$ python3 -q
>>> import numpy as np
>>> np.set_printoptions(suppress=True, linewidth=200)
>>> tidy = lambda a: np.round(a, 3) + 0
>>> mat = np.load("test3.npy")
>>> mat
array([[ 0.48,  1.2 ,  2.28],
       [-0.44, -1.1 , -2.09],
       [-0.44, -1.1 , -2.09],
       [ 0.08,  0.2 ,  0.38],
       [-1.  , -2.5 , -4.75]])
>>> theta = np.radians(135)
>>> Rm = np.eye(3)
>>> Rm[1, 1] = Rm[2, 2] = np.cos(theta)
>>> Rm[1, 2], Rm[2, 1] = -np.sin(theta), np.sin(theta)
>>> print(tidy(Rm))
[[ 1.     0.     0.   ]
 [ 0.    -0.707 -0.707]
 [ 0.     0.707 -0.707]]
>>> other = mat @ Rm.T
>>> print(np.allclose(np.linalg.norm(mat, axis=1), np.linalg.norm(other, axis=1)))
True
>>> np.allclose(mat @ mat.T, other @ other.T)
True
>>> tidy(np.abs(other - mat).max(axis=0))
array([0.   , 7.627, 6.341])
>>> tidy(np.linalg.det(Rm)), tidy(np.trace(Rm))
(np.float64(1.0), np.float64(-0.414))
>>> Q, vecs = np.linalg.qr(Rm[:, :2])[0], np.linalg.qr(Rm[:, 2:])[0]
>>> s = np.linalg.svd(Q.T @ vecs, compute_uv=False)
>>> tidy(np.linalg.norm(Q @ Q.T - vecs @ vecs.T, 2))
np.float64(1.0)
>>> np.degrees(np.arccos(s.clip(0, 1)))
array([90.])
>>> print((s > 0.9).sum())
0
>>> Uu, s, Vt = np.linalg.svd(mat)
>>> np.argmax(s[:-1] / (s[1:] + 1e-6)) + 1
np.int64(1)
>>> other = Uu[:, :1] @ np.diag(s[:1]) @ Vt[:1]
>>> np.linalg.matrix_rank(mat, rtol=0.05)
np.int64(1)
>>> tidy(np.linalg.norm(mat - other) / np.linalg.norm(mat))
np.float64(0.0)
>>> x = np.array([3, -1, 3])
>>> mat @ np.eye(3)[2]
array([ 2.28, -2.09, -2.09,  0.38, -4.75])
>>> tidy((mat * x).sum(axis=1))
array([  7.08,  -6.49,  -6.49,   1.18, -14.75])
>>> print(np.linalg.norm(mat @ x) <= np.linalg.norm(mat, 2) * np.linalg.norm(x) + 1e-9)
True
>>> J = np.load("block9.npy")
>>> tidy(J)
array([[ 0.809,  0.   ,  0.   ,  0.   ,  0.588],
       [ 0.   ,  1.   ,  0.   ,  0.   ,  0.   ],
       [ 0.   ,  0.   ,  1.   ,  0.   ,  0.   ],
       [ 0.   ,  0.   ,  0.   ,  1.   ,  0.   ],
       [-0.588,  0.   ,  0.   ,  0.   ,  0.809]])
>>> np.allclose(J @ J.T, J.T @ J)
True
>>> tidy((J + J.T) / 2)
array([[0.809, 0.   , 0.   , 0.   , 0.   ],
       [0.   , 1.   , 0.   , 0.   , 0.   ],
       [0.   , 0.   , 1.   , 0.   , 0.   ],
       [0.   , 0.   , 0.   , 1.   , 0.   ],
       [0.   , 0.   , 0.   , 0.   , 0.809]])
>>> tidy(np.sort(np.abs(np.linalg.eigvals(J))))
array([1., 1., 1., 1., 1.])
>>> tidy(np.linalg.matrix_power(J, 3))
array([[-0.309,  0.   ,  0.   ,  0.   ,  0.951],
       [ 0.   ,  1.   ,  0.   ,  0.   ,  0.   ],
       [ 0.   ,  0.   ,  1.   ,  0.   ,  0.   ],
       [ 0.   ,  0.   ,  0.   ,  1.   ,  0.   ],
       [-0.951,  0.   ,  0.   ,  0.   , -0.309]])
>>> tidy(np.trace(J))
np.float64(4.618)
>>> np.allclose(J, J.T)
False
>>> (np.linalg.matrix_power((J != 0) + (J.T != 0) + np.eye(5), 5) > 0).astype(int)
array([[1, 0, 0, 0, 1],
       [0, 1, 0, 0, 0],
       [0, 0, 1, 0, 0],
       [0, 0, 0, 1, 0],
       [1, 0, 0, 0, 1]])
>>> np.flatnonzero(np.linalg.matrix_power((J != 0) + (J.T != 0) + np.eye(5), 5)[0])
array([0, 4])
>>> tidy(np.sort(np.linalg.eigvals(J).real))
array([0.809, 0.809, 1.   , 1.   , 1.   ])
>>> (J != 0).astype(int)
array([[1, 0, 0, 0, 1],
       [0, 1, 0, 0, 0],
       [0, 0, 1, 0, 0],
       [0, 0, 0, 1, 0],
       [1, 0, 0, 0, 1]])
>>> rng = np.random.default_rng(75541)
>>> other = mat + rng.integers(-2, 3, (5, 1)) @ rng.integers(-2, 3, (1, 3))
>>> print(tidy(other))
[[-1.52  1.2   0.28]
 [ 3.56 -1.1   1.91]
 [ 3.56 -1.1   1.91]
 [ 2.08  0.2   2.38]
 [-1.   -2.5  -4.75]]
>>> print(np.abs(other - mat).sum(axis=1))
[4. 8. 8. 4. 0.]
>>> np.linalg.matrix_rank(other - mat, tol=1e-8)
np.int64(1)
>>> print(other - mat)
[[-2.  0. -2.]
 [ 4.  0.  4.]
 [ 4.  0.  4.]
 [ 2.  0.  2.]
 [ 0.  0.  0.]]
>>> feats = np.vander(np.arange(4) - 2, 3, increasing=True)
>>> feats
array([[ 1, -2,  4],
       [ 1, -1,  1],
       [ 1,  0,  0],
       [ 1,  1,  1]])
>>> theta = np.radians(72)
>>> Rm = np.eye(3)
>>> Rm[0, 0] = Rm[1, 1] = np.cos(theta)
>>> Rm[0, 1], Rm[1, 0] = -np.sin(theta), np.sin(theta)
>>> tidy(Rm)
array([[ 0.309, -0.951,  0.   ],
       [ 0.951,  0.309,  0.   ],
       [ 0.   ,  0.   ,  1.   ]])
>>> other = feats @ Rm.T
>>> print(np.allclose(feats @ feats.T, other @ other.T))
True
>>> tidy(other)
array([[ 2.211,  0.333,  4.   ],
       [ 1.26 ,  0.642,  1.   ],
       [ 0.309,  0.951,  0.   ],
       [-0.642,  1.26 ,  1.   ]])
>>> x = np.array([0, 1, 2])
>>> target = other @ x
>>> c, lr = np.zeros(3), 1 / np.linalg.norm(other, 2) ** 2
>>> for i in range(300):
...     c -= lr * other.T @ (other @ c - target)
...     if i % 50 == 0: print(i, round(np.linalg.norm(other @ c - target), 3))
... 
0 1.725
50 0.046
100 0.004
150 0.0
200 0.0
250 0.0
>>> tidy(np.linalg.cond(other))
np.float64(4.54)
>>> tidy(c)
array([0., 1., 2.])
>>> x = np.array([0, 2, 1])
>>> target = feats @ x
>>> c, lr = np.zeros(3), 1 / np.linalg.norm(feats, 2) ** 2
>>> for i in range(15):
...     c -= lr * feats.T @ (feats @ c - target)
...     if i % 5 == 0: print(i, round(np.linalg.norm(feats @ c - target), 3))
... 
0 2.85
5 1.776
10 1.191
>>> tidy(np.linalg.cond(feats))
np.float64(4.54)
>>> other = feats[0, 0] * feats[1:] - np.outer(feats[1:, 0], feats[0])
>>> print(other)
[[ 0  1 -3]
 [ 0  2 -4]
 [ 0  3 -3]]
>>> np.linalg.matrix_rank(other), np.linalg.matrix_rank(feats)
(np.int64(2), np.int64(3))
>>> np.flatnonzero(~other.round(6).any(axis=1))
array([], dtype=int64)
>>> m1 = np.load("sample3.npy")
>>> m1
array([[ 8,  3,  4],
       [10,  3,  5],
       [ 6,  4,  3],
       [ 8,  4,  4],
       [ 8,  5,  4]])
>>> # rank 2
>>> np.linalg.lstsq(m1[:-1].T, m1[-1])[2]
np.int32(2)
>>> np.allclose(m1[:-1].T @ np.linalg.lstsq(m1[:-1].T, m1[-1])[0], m1[-1])
True
>>> np.abs(np.diag(np.linalg.qr(m1)[1])) > 1e-9
array([ True,  True, False])
>>> f, r1 = mat[2], mat[0]
>>> tidy(f @ f)
np.float64(5.772)
>>> print(tidy(f @ r1))
-6.296
>>> p = (f @ r1) / (f @ f) * f
>>> np.linalg.matrix_rank(np.outer(f, r1))
np.int64(1)
>>> print(tidy(np.linalg.norm(f + r1) ** 2 + np.linalg.norm(f - r1) ** 2))
25.281
>>> tidy(r1 - p)
array([0., 0., 0.])
>>> print(np.linalg.matrix_rank(m1, rtol=0.1))
2
>>> np.linalg.cond(m1) > 100
np.True_
>>> tidy(np.linalg.norm(m1, 2) / np.linalg.norm(m1))
np.float64(0.994)
